>>> import numpy as np
>>> from numpy import linalg as LA
>>> np.set_printoptions(suppress=True, linewidth=200)
>>> F = np.load("sample2.npy")
>>> print(F)
[[0 1]
 [1 0]]
>>> # row-stochastic, so 1 is an eigenvalue
>>> rng = np.random.default_rng(741)
>>> lab = rng.permutation(2)
>>> print(lab)
[1 0]
>>> B = F[lab][:, lab]
>>> print(np.allclose(B, F))
True
>>> print(np.round(np.sort(np.abs(LA.eigvals(B))), 2))
[1. 1.]
>>> print(round(LA.det(B), 2), round(LA.det(F[lab]), 2))
-1.0 1.0
>>> x0 = np.array([1, -1])
>>> print(F.T @ (F @ x0))
[ 1 -1]
>>> print(round(float(LA.det(F)), 2))
-1.0
>>> print(np.round(LA.inv(F), 2))
[[0. 1.]
 [1. 0.]]
>>> print(np.round(np.abs(LA.eigvals(F)), 2))
[1. 1.]
>>> print([p for p in range(1, 25) if np.allclose(LA.matrix_power(F, p), np.eye(2))])
[2, 4, 6, 8, 10, 12, 14, 16, 18, 20, 22, 24]
>>> print(np.round(np.sort(np.abs(np.degrees(np.angle(LA.eigvals(F))))), 2))
[  0. 180.]
>>> print(F @ F)
[[1 0]
 [0 1]]
>>> low = np.diag(F.sum(axis=1)) - F
>>> print(low)
[[ 1 -1]
 [-1  1]]
>>> print((LA.eigvalsh(low) < 1e-8).sum())
1
>>> def softmax(z):
...     e = np.exp(z - z.max(axis=-1, keepdims=True))
...     return e / e.sum(axis=-1, keepdims=True)
... 
>>> print(softmax(F).sum(axis=1))
[1. 1.]
>>> print(np.round(softmax(F[0] + 2), 2))
[0.27 0.73]
>>> print(np.round(softmax(10 * F[0]), 2) + 0)
[0. 1.]
>>> S = F @ F.T / np.sqrt(2)
>>> print(np.round(softmax(S + np.triu(np.full(S.shape, -np.inf), 1)), 2))
[[1.   0.  ]
 [0.33 0.67]]
>>> print(np.round(softmax(S)[0] @ F, 2))
[0.33 0.67]
>>> print(softmax(S).round(6).argmax(axis=1))
[0 1]
>>> vals, V = LA.eigh(F)
>>> print(np.round(V.T @ V, 2) + 0)
[[1. 0.]
 [0. 1.]]
>>> print(np.round(LA.eigvalsh(F + -1 * np.eye(2)), 2))
[-2.  0.]
>>> print(np.round(np.abs(V[:, -1]), 2))
[0.71 0.71]
>>> print(np.round(LA.svd(F, compute_uv=False), 2))
[1. 1.]
>>> print(np.abs(V[:, -1]).round(6).argmax())
0
>>> print(np.round(V.T @ F @ V, 2) + 0)
[[-1.  0.]
 [ 0.  1.]]
>>> feats = np.loadtxt("x.csv", delimiter=",")
>>> print(feats.round(2))
[[ 0.37 -0.5  -0.3  -0.43 -0.5  -0.3 ]
 [-0.5   0.61 -0.24 -0.34 -0.39 -0.24]
 [-0.3  -0.24  0.86 -0.2  -0.24 -0.14]
 [-0.43 -0.34 -0.2   0.7  -0.34 -0.2 ]
 [-0.5  -0.39 -0.24 -0.34  0.61 -0.24]
 [-0.3  -0.24 -0.14 -0.2  -0.24  0.86]]
>>> print(np.round(LA.svd(feats, compute_uv=False), 2))
[1. 1. 1. 1. 1. 1.]
>>> vals, V = LA.eigh(feats)
>>> x0 = np.array([2, 3, 3, 3, 2, 2])
>>> print(np.round(V * np.abs(vals) @ V.T, 2) + 0)
[[1. 0. 0. 0. 0. 0.]
 [0. 1. 0. 0. 0. 0.]
 [0. 0. 1. 0. 0. 0.]
 [0. 0. 0. 1. 0. 0.]
 [0. 0. 0. 0. 1. 0.]
 [0. 0. 0. 0. 0. 1.]]
>>> print(np.round(LA.eigvalsh(feats[1:, 1:]), 2))
[-0.37  1.    1.    1.    1.  ]
>>> print(round(np.abs(feats).sum(axis=1).max(), 2), np.abs(vals).max())
2.4 1.0
>>> print(np.round(V * np.maximum(vals, 0) @ V.T, 2))
[[ 0.68 -0.25 -0.15 -0.22 -0.25 -0.15]
 [-0.25  0.8  -0.12 -0.17 -0.2  -0.12]
 [-0.15 -0.12  0.93 -0.1  -0.12 -0.07]
 [-0.22 -0.17 -0.1   0.85 -0.17 -0.1 ]
 [-0.25 -0.2  -0.12 -0.17  0.8  -0.12]
 [-0.15 -0.12 -0.07 -0.1  -0.12  0.93]]
>>> r0, g = feats[0], feats[1]
>>> print(r0 @ r0)
1.0
>>> print(r0 @ g)
0.0
>>> pr = (r0 @ g) / (r0 @ r0) * r0
>>> print(np.round(np.outer(r0, g), 2))
[[-0.18  0.22 -0.09 -0.13 -0.14 -0.09]
 [ 0.25 -0.3   0.12  0.17  0.2   0.12]
 [ 0.15 -0.18  0.07  0.1   0.12  0.07]
 [ 0.22 -0.26  0.1   0.15  0.17  0.1 ]
 [ 0.25 -0.3   0.12  0.17  0.2   0.12]
 [ 0.15 -0.18  0.07  0.1   0.12  0.07]]
>>> print(pr)
[ 0. -0. -0. -0. -0. -0.]
>>> print(np.round(g - pr, 2))
[-0.5   0.61 -0.24 -0.34 -0.39 -0.24]
>>> print(LA.matrix_rank(np.outer(r0, g)))
1
>>> print((g - pr) @ r0)
0.0
>>> W0 = np.array([[-1.2, 0.4, 0.5, 1.8, -0.3, 1.4],
...     [1.2, 0.2, 0.0, -1.8, -0.9, 0.1],
...     [0.8, -0.2, 1.5, -0.5, -0.4, 0.6],
...     [0.6, -0.1, 0.2, -1.8, -0.5, 1.2],
...     [-0.6, 0.2, -0.8, 0.9, 0.8, -0.6],
...     [0.0, -0.3, 1.2, 2.6, 0.8, -1.1]])
>>> print(W0)
[[-1.2  0.4  0.5  1.8 -0.3  1.4]
 [ 1.2  0.2  0.  -1.8 -0.9  0.1]
 [ 0.8 -0.2  1.5 -0.5 -0.4  0.6]
 [ 0.6 -0.1  0.2 -1.8 -0.5  1.2]
 [-0.6  0.2 -0.8  0.9  0.8 -0.6]
 [ 0.  -0.3  1.2  2.6  0.8 -1.1]]
>>> C2 = W0.T @ W0
>>> print(np.round(LA.svd(W0, compute_uv=False) ** 2, 2))
[22.52  6.47  5.12  0.48  0.09  0.02]
>>> print(LA.matrix_rank(C2))
6
>>> lab = rng.permutation(6)
>>> print(lab)
[2 1 0 3 4 5]
>>> B = W0[lab][:, lab]
>>> print(np.allclose(B, W0))
False
>>> print(B)
[[ 1.5 -0.2  0.8 -0.5 -0.4  0.6]
 [ 0.   0.2  1.2 -1.8 -0.9  0.1]
 [ 0.5  0.4 -1.2  1.8 -0.3  1.4]
 [ 0.2 -0.1  0.6 -1.8 -0.5  1.2]
 [-0.8  0.2 -0.6  0.9  0.8 -0.6]
 [ 1.2 -0.3  0.   2.6  0.8 -1.1]]
>>> print(np.trace(B))
-1.6
>>> print(np.round(W0.mean(axis=0), 2))
[ 0.13  0.03  0.43  0.2  -0.08  0.27]
>>> print(np.round(np.diff(W0, axis=0), 2))
[[ 2.4 -0.2 -0.5 -3.6 -0.6 -1.3]
 [-0.4 -0.4  1.5  1.3  0.5  0.5]
 [-0.2  0.1 -1.3 -1.3 -0.1  0.6]
 [-1.2  0.3 -1.   2.7  1.3 -1.8]
 [ 0.6 -0.5  2.   1.7  0.  -0.5]]
>>> print(round(float(LA.norm(W0)), 2))
5.89
>>> print(np.unravel_index(np.abs(W0).argmax(), W0.shape))
(np.int64(5), np.int64(3))
>>> W0[6]
Traceback (most recent call last):
  File "<python-input-72>", line 1, in <module>
    W0[6]
    ~~^^^
IndexError: index 6 is out of bounds for axis 0 with size 6
>>> print(np.round(LA.svd(W0, compute_uv=False), 2))
[4.75 2.54 2.26 0.69 0.29 0.15]
>>> print(W0.shape)
(6, 6)
>>> print(np.round(W0.sum(axis=0), 2))
[ 0.8  0.2  2.6  1.2 -0.5  1.6]
>>> X = np.load("case11.npy")
>>> print(X)
[[0 0 1]
 [0 0 0]
 [1 0 0]]
>>> # symmetric
>>> print(X @ X.T)
[[1 0 0]
 [0 0 0]
 [0 0 1]]
>>> print(X[:, 1] @ X[:, 2])
0
>>> print(np.round(np.trace(LA.pinv(X) @ X), 2))
2.0
>>> print(LA.lstsq(X[:-1].T, X[-1])[2])
1
